In [1]: import numpy as np

In [2]: np.set_printoptions(precision=1, suppress=True, linewidth=140)

In [3]: X = np.loadtxt("mat.csv", delimiter=",")

In [4]: X.round(1) + 0
Out[4]: 
array([[-0.2,  0.4,  0. , -0.3, -0.1,  0.3,  0.5,  0. , -0.1, -0.2, -0.3, -0.3,  0.3,  0.2],
       [-0.1, -0.1, -0.2, -0.1, -0.1,  0.2,  0.2, -0.6,  0.3, -0.1,  0.4,  0.4,  0.3, -0.2],
       [ 0.3,  0.5, -0.4, -0.2,  0. ,  0. , -0.2,  0. ,  0. ,  0.2, -0.4,  0.2,  0.1, -0.4],
       [ 0.3,  0.1,  0.1, -0.2,  0. ,  0.2, -0.4, -0.3,  0.2,  0.3,  0.2, -0.6,  0.1,  0.2],
       [ 0.4,  0.1,  0.1, -0.1, -0.1, -0.3,  0.3,  0. , -0.4,  0.4,  0.3,  0.2,  0.3,  0.3],
       [ 0. ,  0.2,  0.3, -0.1,  0.2, -0.6, -0.2, -0.4, -0.1, -0.5, -0.1, -0.1,  0.2, -0.1],
       [-0.1, -0.3,  0.2, -0.2,  0.2,  0. , -0.2,  0.3,  0.3,  0.1, -0.3,  0.2,  0.6,  0.1],
       [-0.4,  0.2,  0.2,  0.4,  0. , -0.2,  0.2, -0.2,  0. ,  0.5, -0.2, -0.2,  0.2, -0.4],
       [-0.1,  0.4,  0.3,  0.4,  0.3,  0.4, -0.3,  0.1, -0.1, -0.2,  0.2,  0.3,  0.2,  0.1],
       [ 0.4,  0. , -0.2,  0.4,  0.3, -0.1,  0.4,  0. ,  0.5, -0.1, -0.1, -0.1,  0.1,  0.2],
       [ 0.2,  0.1,  0.3,  0.2, -0.6,  0.1, -0.1, -0.2,  0.2,  0. , -0.4,  0.3, -0.1,  0.3],
       [-0.2,  0.1, -0.4,  0.3, -0.5, -0.3, -0.2,  0.3,  0.1, -0.1,  0.3, -0.2,  0.4,  0.1],
       [ 0. ,  0.3,  0.4, -0.3, -0.1, -0.2,  0.1,  0.3,  0.5,  0. ,  0.3,  0.1, -0.2, -0.2],
       [-0.5,  0.2, -0.3, -0.1,  0.3, -0.2, -0.1, -0.2,  0.2,  0.2, -0.1,  0.2, -0.2,  0.5]])

In [5]: cov = X.T @ X

In [6]: np.allclose(cov, cov.T)
Out[6]: True

In [7]: np.trace(cov), np.round((X ** 2).sum(), 1)
Out[7]: (np.float64(14.0), np.float64(14.0))

In [8]: np.linalg.svd(X, compute_uv=False) ** 2
Out[8]: array([1., 1., 1., 1., 1., 1., 1., 1., 1., 1., 1., 1., 1., 1.])

In [9]: (X @ X.T).shape
Out[9]: (14, 14)

In [10]: f = np.array([3, 1])

In [11]: np.convolve(X[11], f)
Out[11]: array([-0.5,  0.2, -1. ,  0.4, -1.1, -1.2, -1. ,  0.7,  0.7, -0.3,  0.8, -0.2,  1. ,  0.6,  0.1])

In [12]: np.round(np.cross(X[11, :3], X[0, :3]), 1) + 0
Out[12]: array([0.2, 0.1, 0. ])

In [13]: rng = np.random.default_rng(11)

In [14]: other = X + rng.integers(-2, 3, (14, 13)) @ rng.integers(-2, 3, (13, 14))

In [15]: other
Out[15]: 
array([[ -0.2,  -4.6,  -3. ,  -9.3,   1.9,   9.3,   6.5, -10. ,  -6.1, -10.2,  -7.3, -11.3,   8.3,  -5.8],
       [ -1.1, -10.1,   2.8,  -5.1,   8.9,   1.2,   7.2,  -6.6,  -0.7,  11.9, -11.6,  -4.6,  -0.7,   3.8],
       [-18.7,   4.5,  -2.4,  -5.2,   4. ,  -5. ,  -6.2,   6. ,   2. ,  -0.8,  11.6,  -0.8,   8.1,   3.6],
       [ -0.7,  -8.9,   3.1,  -0.2,  -5. , -12.8,   1.6,   9.7,   2.2,  -8.7,  12.2,  17.4,  11.1,  -0.8],
       [  1.4,   0.1, -10.9,  -2.1,  -5.1,   2.7,   6.3,  -4. ,  -5.4,  -0.6,  -5.7, -10.8,  -6.7,  -0.7],
       [  2. , -14.8,  -3.7,  -3.1,  10.2, -13.6,  -5.2,  -0.4,  -9.1,   2.5,  -1.1,   0.9,   6.2,  -2.1],
       [ -4.1,   7.7,  -0.8,   2.8,  -4.8,   5. , -10.2,  -0.7,   5.3,  -9.9,   9.7,   7.2,  11.6,  -0.9],
       [ -3.4,  -1.8,   2.2,   9.4, -12. ,   7.8, -12.8, -21.2,  -5. ,  -0.5,  -1.2,  -5.2,  -5.8,   4.6],
       [-15.1,  16.4,  -2.7, -11.6,   7.3,   2.4,  -0.3,  10.1,   9.9,   9.8,   2.2,  -6.7,  -4.8,  -2.9],
       [ 15.4,   3. ,  13.8,  14.4,  -8.7,  16.9,  -1.6, -11. ,   5.5, -10.1,   0.9,   9.9,   2.1,  -0.8],
       [ -2.8,  -0.9,  -1.7,  -0.8,   6.4,   3.1, -12.1,   7.8,  12.2, -11. ,   6.6,  10.3,  23.9,   3.3],
       [  7.8,  -0.9,  13.6,  14.3,   0.5,   1.7, -10.2,  -4.7,  -2.9,   4.9,   1.3,   3.8,  -5.6,   0.1],
       [ -4. ,  14.3,   8.4,   7.7,   5.9,   0.8,  -8.9,  11.3,  10.5,   6. ,  10.3,   8.1,   2.8,   6.8],
       [-12.5,  -5.8,  -1.3, -10.1, -12.7,  -1.2,  14.9, -13.2,  -7.8,   7.2,  -5.1, -10.8, -14.2,   0.5]])

In [16]: np.round(np.linalg.svd(other - X, compute_uv=False), 1) + 0
Out[16]: array([65.7, 54.4, 41.9, 35.9, 29.6, 27.7, 19.8, 12.1,  8.3,  4.1,  2.3,  1.7,  1.2,  0. ])

In [17]: np.linalg.matrix_rank(other - X, tol=1e-8)
Out[17]: np.int64(13)
